$ ipython --no-banner

In [1]: import numpy as np

In [2]: np.set_printoptions(suppress=True, linewidth=100)

In [3]: rd = lambda a: np.round(a, 2) + 0

In [4]: M = np.loadtxt("out1.csv", delimiter=",")

In [5]: rd(M)
Out[5]: 
array([[ 0.05, -0.2 ,  0.1 , -0.01],
       [-0.2 ,  0.79, -0.33, -0.12],
       [ 0.1 , -0.33,  0.23, -0.24],
       [-0.01, -0.12, -0.24,  0.92]])

In [6]: rng = np.random.default_rng(889)

In [7]: idx = rng.permutation(4)

In [8]: idx
Out[8]: array([0, 2, 1, 3])

In [9]: other = M[idx][:, idx]

In [10]: rd(other)
Out[10]: 
array([[ 0.05,  0.1 , -0.2 , -0.01],
       [ 0.1 ,  0.23, -0.33, -0.24],
       [-0.2 , -0.33,  0.79, -0.12],
       [-0.01, -0.24, -0.12,  0.92]])

In [11]: rd(np.linalg.det(other)), rd(np.linalg.det(M[idx]))
Out[11]: (np.float64(0.0), np.float64(0.0))

In [12]: evals, evecs = np.linalg.eigh(M)

In [13]: x = np.array([-7, 0, -1, -7])

In [14]: rd(x @ M @ x / (x @ x)), rd(evals[0]), evals[-1]
Out[14]: (np.float64(0.45), np.float64(0.0), np.float64(1.0))

In [15]: rd(np.abs(M).sum(axis=1).max()), np.abs(evals).max()
Out[15]: (np.float64(1.44), np.float64(1.0))

In [16]: rd(np.linalg.eigvalsh(M[1:, 1:]))
Out[16]: array([0.  , 0.95, 1.  ])

In [17]: rd(x @ M @ x)
Out[17]: np.float64(44.82)

In [18]: Uu, sigma, Vh = np.linalg.svd(M, full_matrices=False)

In [19]: rd(Vh @ Vh.T)
Out[19]: 
array([[1., 0., 0., 0.],
       [0., 1., 0., 0.],
       [0., 0., 1., 0.],
       [0., 0., 0., 1.]])

In [20]: rd(sigma)
Out[20]: array([1., 1., 0., 0.])

In [21]: rd(sigma / sigma[0])
Out[21]: array([1., 1., 0., 0.])

In [22]: Uu.shape, sigma.shape, Vh.shape
Out[22]: ((4, 4), (4,), (4, 4))

In [23]: (sigma > 1e-8).sum()
Out[23]: np.int64(2)

In [24]: rd(Uu.T @ Uu)
Out[24]: 
array([[1., 0., 0., 0.],
       [0., 1., 0., 0.],
       [0., 0., 1., 0.],
       [0., 0., 0., 1.]])

In [25]: E = np.array([[1.3, -1.6, 7.0, -1.9, -1.1],
    ...:     [-0.4, 0.8, 2.0, 2.0, 0.3],
    ...:     [-0.2, 0.7, 6.0, 0.2, -0.9],
    ...:     [-0.8, 0.2, 13.0, 0.5, -1.9]])

In [26]: # column 2 dominates

In [27]: [round(float(x), 2) for x in np.linalg.svd(M, compute_uv=False)[:3]]
Out[27]: [1.0, 1.0, 0.0]

In [28]: np.linalg.cond(M) > 100
Out[28]: np.True_

In [29]: t = np.radians(30)

In [30]: Rm = np.eye(5)

In [31]: Rm[1, 1] = Rm[3, 3] = np.cos(t)

In [32]: Rm[1, 3], Rm[3, 1] = -np.sin(t), np.sin(t)

In [33]: rd(Rm)
Out[33]: 
array([[ 1.  ,  0.  ,  0.  ,  0.  ,  0.  ],
       [ 0.  ,  0.87,  0.  , -0.5 ,  0.  ],
       [ 0.  ,  0.  ,  1.  ,  0.  ,  0.  ],
       [ 0.  ,  0.5 ,  0.  ,  0.87,  0.  ],
       [ 0.  ,  0.  ,  0.  ,  0.  ,  1.  ]])

In [34]: other = E @ Rm.T

In [35]: np.allclose(E @ E.T, other @ other.T)
Out[35]: True

In [36]: rd(np.linalg.svd(E, compute_uv=False)), rd(np.linalg.svd(other, compute_uv=False))
Out[36]: (array([16.23,  3.64,  0.94,  0.52]), array([16.23,  3.64,  0.94,  0.52]))

In [37]: rd(other)
Out[37]: 
array([[ 1.3 , -0.44,  7.  , -2.45, -1.1 ],
       [-0.4 , -0.31,  2.  ,  2.13,  0.3 ],
       [-0.2 ,  0.51,  6.  ,  0.52, -0.9 ],
       [-0.8 , -0.08, 13.  ,  0.53, -1.9 ]])

In [38]: Uu, sigma, Vh = np.linalg.svd(other, full_matrices=False)

In [39]: rd(np.abs(Vh[0]))
Out[39]: array([0.01, 0.01, 0.99, 0.01, 0.14])

In [40]: (sigma > 1e-8).sum()
Out[40]: np.int64(4)

In [41]: rd(Uu.T @ other @ Vh.T)
Out[41]: 
array([[16.23,  0.  ,  0.  ,  0.  ],
       [ 0.  ,  3.64,  0.  ,  0.  ],
       [ 0.  ,  0.  ,  0.94,  0.  ],
       [ 0.  ,  0.  ,  0.  ,  0.52]])

In [42]: Uu.shape, sigma.shape, Vh.shape
Out[42]: ((4, 4), (4,), (4, 5))

In [43]: rd(Uu.T @ Uu)
Out[43]: 
array([[1., 0., 0., 0.],
       [0., 1., 0., 0.],
       [0., 0., 1., 0.],
       [0., 0., 0., 1.]])

In [44]: np.abs(Uu[:, 0]).round(6).argmax()
Out[44]: np.int64(3)
